$ ipython --no-banner

In [1]: import numpy as np

In [2]: np.set_printoptions(precision=2, suppress=True, linewidth=140, legacy="1.25")

In [3]: F = np.load("dump.npy")

In [4]: F
Out[4]: 
array([[ 3,  9,  0,  0],
       [-9, -9,  0,  0],
       [ 2,  6, -1, -3],
       [-6, -6,  3,  3]])

In [5]: f = np.array([-5, 2])

In [6]: np.array([np.convolve(row, f, "same") for row in F])
Out[6]: 
array([[-15, -39,  18,   0],
       [ 45,  27, -18,   0],
       [-10, -26,  17,  13],
       [ 30,  18, -27,  -9]])

In [7]: np.polyval(f, F[0])
Out[7]: array([-13, -43,   2,   2])

In [8]: np.correlate(F[0], F[2], "full")
Out[8]: array([ -9, -30,   9,  60,  18,   0,   0])

In [9]: feats = np.loadtxt("layer2.csv", delimiter=",")

In [10]: feats
Out[10]: 
array([[  5.,  -6.,   1.,  -4.,   2.,   1.,  -2.,  -5.,  -9.,  -6.],
       [ -5.,  -9.,   8.,  -3.,   1.,   2.,  -9.,   7.,  -1.,   5.],
       [  3.,  -2.,   5.,  -4.,  -7.,  -6.,  -8.,   1.,   7.,  -5.],
       [ -8.,   9.,  -4.,   2.,   0.,   5.,  -2.,  -6.,   0.,  -4.],
       [ -6.,   6.,   5.,  -4.,   9.,  -4.,  -7.,   3.,   7.,   0.],
       [ -1.,  -5.,   5.,  -9.,  -8.,   0.,   5.,  -3.,   3.,   0.],
       [  7.,  -7.,  -4.,  -7.,   2.,   0.,  -7.,  -3.,   2.,   2.],
       [ -4.,   7.,  -3.,   7.,   1.,  -1.,   9.,   1.,   8.,  -9.],
       [ -3.,   1.,   7.,   2.,  -4.,  -9.,  -9.,   8.,   1.,   9.],
       [-20., -51.,  41., -19.,   7.,  11., -47.,  30., -14.,  19.]])

In [11]: # rank 9

In [12]: Uu, sig, Vh = np.linalg.svd(feats)

In [13]: evecs = Vh[:(sig > 1e-8).sum()]

In [14]: rng = np.random.default_rng(282084)

In [15]: x0 = feats[5] + 2 * feats[6] + rng.integers(2) * np.eye(10)[5]

In [16]: x0
Out[16]: array([ 13., -19.,  -3., -23.,  -4.,   1.,  -9.,  -9.,   7.,   4.])

In [17]: np.linalg.matrix_rank(np.vstack([feats, x0]))
Out[17]: 10

In [18]: x0 = np.array([-2, -2, -2, -1, -3, -1, 0, 2, -2, 0])

In [19]: np.einsum("ij,j->i", feats, x0)
Out[19]: array([  5.,  26.,   7., -13., -37.,  23.,  -1., -23.,  23., 135.])

In [20]: feats @ np.ones(10)
Out[20]: array([-23.,  -4., -16.,  -8.,   9., -13., -15.,  16.,   3., -43.])

In [21]: np.sign((feats @ x0).round(6))
Out[21]: array([ 1.,  1.,  1., -1., -1.,  1., -1., -1.,  1.,  1.])

In [22]: assert feats == feats.T
---------------------------------------------------------------------------
ValueError                                Traceback (most recent call last)
Cell In[22], line 1
----> 1 assert feats == feats.T

ValueError: The truth value of an array with more than one element is ambiguous. Use a.any() or a.all()

In [23]: np.linalg.matrix_power(feats, 3)
Out[23]: 
array([[  6384.,   3008.,  -8213.,   -956.,   1835.,    691.,   3544.,  -7138.,  -3237.,    885.],
       [   108.,   4544.,  -1351.,   2934.,  -2572.,  -2669.,   2434.,    141.,   3958.,  -2144.],
       [  1778.,   1687.,  -5253.,   1167.,   1407.,   2183.,    359.,  -3760.,  -2736.,   -117.],
       [ -1577.,  -6357.,   3589.,  -2463.,    627.,   1521.,  -5834.,   3060.,  -1976.,   3852.],
       [ -5101.,   -109.,   4830.,   2270.,    -89.,  -1559.,  -5070.,   5905.,   2760.,    769.],
       [  1562.,  -3267.,    347.,   -172.,    327.,   1029.,   -835.,   -292.,  -3463.,   -878.],
       [   113.,  -1029.,    544.,   -824.,    612.,    548.,   -484.,   -145.,    594.,  -1968.],
       [  -896.,  -2856.,   -351.,   -771.,   2868.,   2163.,  -5088.,    785.,  -4623.,   5817.],
       [ -4459.,   5169.,   2357.,   3496.,  -3234.,  -2008.,   3454.,   2330.,   6509.,  -4928.],
       [  6924.,  25728., -14968.,  13714., -11025., -12654.,  15714.,  -6433.,  16553.,  -9835.]])

In [24]: np.round(np.sort(np.abs(np.linalg.eigvals(feats))), 2) + 0
Out[24]: array([ 0.  ,  2.07,  4.85, 12.57, 14.74, 18.18, 19.33, 19.33, 21.1 , 21.1 ])

In [25]: arr = np.load("mat.npy")

In [26]: arr
Out[26]: 
array([[ 5,  5,  5,  5,  5,  5,  5,  5,  5,  5,  5,  5],
       [ 5, 10, 10, 10, 10, 10, 10, 10, 10, 10, 10, 10],
       [ 5, 10, 15, 15, 15, 15, 15, 15, 15, 15, 15, 15],
       [ 5, 10, 15, 20, 20, 20, 20, 20, 20, 20, 20, 20],
       [ 5, 10, 15, 20, 25, 25, 25, 25, 25, 25, 25, 25],
       [ 5, 10, 15, 20, 25, 30, 30, 30, 30, 30, 30, 30],
       [ 5, 10, 15, 20, 25, 30, 35, 35, 35, 35, 35, 35],
       [ 5, 10, 15, 20, 25, 30, 35, 40, 40, 40, 40, 40],
       [ 5, 10, 15, 20, 25, 30, 35, 40, 45, 45, 45, 45],
       [ 5, 10, 15, 20, 25, 30, 35, 40, 45, 50, 50, 50],
       [ 5, 10, 15, 20, 25, 30, 35, 40, 45, 50, 55, 55],
       [ 5, 10, 15, 20, 25, 30, 35, 40, 45, 50, 55, 60]])

In [27]: C2 = arr.T @ arr

In [28]: np.trace(C2), (arr ** 2).sum()
Out[28]: (102050, 102050)

In [29]: C2
Out[29]: 
array([[  300,   575,   825,  1050,  1250,  1425,  1575,  1700,  1800,  1875,  1925,  1950],
       [  575,  1125,  1625,  2075,  2475,  2825,  3125,  3375,  3575,  3725,  3825,  3875],
       [  825,  1625,  2375,  3050,  3650,  4175,  4625,  5000,  5300,  5525,  5675,  5750],
       [ 1050,  2075,  3050,  3950,  4750,  5450,  6050,  6550,  6950,  7250,  7450,  7550],
       [ 1250,  2475,  3650,  4750,  5750,  6625,  7375,  8000,  8500,  8875,  9125,  9250],
       [ 1425,  2825,  4175,  5450,  6625,  7675,  8575,  9325,  9925, 10375, 10675, 10825],
       [ 1575,  3125,  4625,  6050,  7375,  8575,  9625, 10500, 11200, 11725, 12075, 12250],
       [ 1700,  3375,  5000,  6550,  8000,  9325, 10500, 11500, 12300, 12900, 13300, 13500],
       [ 1800,  3575,  5300,  6950,  8500,  9925, 11200, 12300, 13200, 13875, 14325, 14550],
       [ 1875,  3725,  5525,  7250,  8875, 10375, 11725, 12900, 13875, 14625, 15125, 15375],
       [ 1925,  3825,  5675,  7450,  9125, 10675, 12075, 13300, 14325, 15125, 15675, 15950],
       [ 1950,  3875,  5750,  7550,  9250, 10825, 12250, 13500, 14550, 15375, 15950, 16250]])

In [30]: f = np.array([-3, 2, -2, 2, -2, 3, 0, -1, -2, -3, 2, 3])

In [31]: M2 = arr + np.outer(f, np.eye(12)[3])

In [32]: np.linalg.matrix_rank(M2 - arr)
Out[32]: 1

In [33]: ang = np.radians(72)

In [34]: R = np.eye(12)

In [35]: R[1, 1] = R[6, 6] = np.cos(ang)

In [36]: R[1, 6], R[6, 1] = -np.sin(ang), np.sin(ang)

In [37]: R
Out[37]: 
array([[ 1.  ,  0.  ,  0.  ,  0.  ,  0.  ,  0.  ,  0.  ,  0.  ,  0.  ,  0.  ,  0.  ,  0.  ],
       [ 0.  ,  0.31,  0.  ,  0.  ,  0.  ,  0.  , -0.95,  0.  ,  0.  ,  0.  ,  0.  ,  0.  ],
       [ 0.  ,  0.  ,  1.  ,  0.  ,  0.  ,  0.  ,  0.  ,  0.  ,  0.  ,  0.  ,  0.  ,  0.  ],
       [ 0.  ,  0.  ,  0.  ,  1.  ,  0.  ,  0.  ,  0.  ,  0.  ,  0.  ,  0.  ,  0.  ,  0.  ],
       [ 0.  ,  0.  ,  0.  ,  0.  ,  1.  ,  0.  ,  0.  ,  0.  ,  0.  ,  0.  ,  0.  ,  0.  ],
       [ 0.  ,  0.  ,  0.  ,  0.  ,  0.  ,  1.  ,  0.  ,  0.  ,  0.  ,  0.  ,  0.  ,  0.  ],
       [ 0.  ,  0.95,  0.  ,  0.  ,  0.  ,  0.  ,  0.31,  0.  ,  0.  ,  0.  ,  0.  ,  0.  ],
       [ 0.  ,  0.  ,  0.  ,  0.  ,  0.  ,  0.  ,  0.  ,  1.  ,  0.  ,  0.  ,  0.  ,  0.  ],
       [ 0.  ,  0.  ,  0.  ,  0.  ,  0.  ,  0.  ,  0.  ,  0.  ,  1.  ,  0.  ,  0.  ,  0.  ],
       [ 0.  ,  0.  ,  0.  ,  0.  ,  0.  ,  0.  ,  0.  ,  0.  ,  0.  ,  1.  ,  0.  ,  0.  ],
       [ 0.  ,  0.  ,  0.  ,  0.  ,  0.  ,  0.  ,  0.  ,  0.  ,  0.  ,  0.  ,  1.  ,  0.  ],
       [ 0.  ,  0.  ,  0.  ,  0.  ,  0.  ,  0.  ,  0.  ,  0.  ,  0.  ,  0.  ,  0.  ,  1.  ]])

In [38]: M2 = arr @ R.T

In [39]: np.allclose(np.linalg.norm(arr, axis=1), np.linalg.norm(M2, axis=1))
Out[39]: True

In [40]: np.abs(M2 - arr).max(axis=0)
Out[40]: array([ 0.  , 40.2 ,  0.  ,  0.  ,  0.  ,  0.  , 14.67,  0.  ,  0.  ,  0.  ,  0.  ,  0.  ])

In [41]: np.allclose(arr @ arr.T, M2 @ M2.T)
Out[41]: True
